$ python -q
>>> import numpy as np
>>> from numpy import linalg as LA
>>> np.set_printoptions(suppress=True, linewidth=100)
>>> rd = lambda a: np.round(a, 3) + 0
>>> W0 = np.load("block12.npy")
>>> print(W0)
[[1.    0.9   0.81  0.729 0.656 0.59  0.531]
 [0.9   1.    0.9   0.81  0.729 0.656 0.59 ]
 [0.81  0.9   1.    0.9   0.81  0.729 0.656]
 [0.729 0.81  0.9   1.    0.9   0.81  0.729]
 [0.656 0.729 0.81  0.9   1.    0.9   0.81 ]
 [0.59  0.656 0.729 0.81  0.9   1.    0.9  ]
 [0.531 0.59  0.656 0.729 0.81  0.9   1.   ]]
>>> Y = W0 / LA.norm(W0, axis=1, keepdims=True)
>>> G = Y @ Y.T
>>> print(rd(G[3]))
[0.971 0.983 0.995 1.    0.995 0.983 0.971]
>>> print(np.argwhere(np.triu(np.abs(G) > 0.95, 1)))
[[0 1]
 [0 2]
 [0 3]
 [0 4]
 [1 2]
 [1 3]
 [1 4]
 [2 3]
 [2 4]
 [2 5]
 [2 6]
 [3 4]
 [3 5]
 [3 6]
 [4 5]
 [4 6]
 [5 6]]
>>> w, evecs = LA.eigh(W0)
>>> vec = np.array([-1, -1, 2, 3, -3, -2, 2])
>>> print((np.sign(evecs[:, -1].round(6)) == np.sign(evecs[0, -1].round(6))).astype(int))
[1 1 1 1 1 1 1]
>>> print(rd(evecs * np.abs(w) @ evecs.T))
[[1.    0.9   0.81  0.729 0.656 0.59  0.531]
 [0.9   1.    0.9   0.81  0.729 0.656 0.59 ]
 [0.81  0.9   1.    0.9   0.81  0.729 0.656]
 [0.729 0.81  0.9   1.    0.9   0.81  0.729]
 [0.656 0.729 0.81  0.9   1.    0.9   0.81 ]
 [0.59  0.656 0.729 0.81  0.9   1.    0.9  ]
 [0.531 0.59  0.656 0.729 0.81  0.9   1.   ]]
>>> print(rd(np.abs(W0).sum(axis=1).max()), rd(np.abs(w).max()))
5.878 5.596
>>> print(rd(evecs * np.maximum(w, 0) @ evecs.T))
[[1.    0.9   0.81  0.729 0.656 0.59  0.531]
 [0.9   1.    0.9   0.81  0.729 0.656 0.59 ]
 [0.81  0.9   1.    0.9   0.81  0.729 0.656]
 [0.729 0.81  0.9   1.    0.9   0.81  0.729]
 [0.656 0.729 0.81  0.9   1.    0.9   0.81 ]
 [0.59  0.656 0.729 0.81  0.9   1.    0.9  ]
 [0.531 0.59  0.656 0.729 0.81  0.9   1.   ]]
>>> print(rd(LA.eigvalsh(W0[1:, 1:])))
[0.056 0.07  0.103 0.198 0.621 4.951]
>>> A = np.array([[0, 1, 0],
...     [0, 1, 0],
...     [0, 1, 0],
...     [0, 1, 0],
...     [0, 1, 0],
...     [2, 1, 1],
...     [2, 1, 1],
...     [0, 1, 0],
...     [0, 1, 0],
...     [0, 1, 0],
...     [0, 1, 0]])
>>> print(A)
[[0 1 0]
 [0 1 0]
 [0 1 0]
 [0 1 0]
 [0 1 0]
 [2 1 1]
 [2 1 1]
 [0 1 0]
 [0 1 0]
 [0 1 0]
 [0 1 0]]
>>> # rows and columns are dependent
>>> blk = np.stack([A, -1 * A, A[::-1]])
>>> print(LA.matrix_rank(blk.reshape(3, -1)))
2
>>> print(blk.shape)
(3, 11, 3)
>>> print(LA.matrix_rank(blk))
[2 2 2]
>>> print(blk.sum(axis=0))
[[0 1 0]
 [0 1 0]
 [0 1 0]
 [0 1 0]
 [2 1 1]
 [2 1 1]
 [0 1 0]
 [0 1 0]
 [0 1 0]
 [0 1 0]
 [0 1 0]]
>>> rng = np.random.default_rng(967658)
>>> Y = A + rng.integers(-2, 3, (11, 2)) @ rng.integers(-2, 3, (2, 3))
>>> print(Y)
[[ 6 -1 -4]
 [ 4 -2 -2]
 [ 1 -1  0]
 [ 4  3 -4]
 [ 4  3 -4]
 [ 5  5 -3]
 [ 5  0 -1]
 [-4  4  2]
 [-4 -1  4]
 [ 0  6 -2]
 [-1 -2  2]]
>>> print(rd(LA.svd(Y - A, compute_uv=False)))
[15.183  9.72   0.   ]
>>> print(np.abs(Y - A).sum(axis=1))
[12  9  3 10 10 11  6  9 10  7  6]
>>> print(LA.matrix_rank(Y - A, tol=1e-8))
2
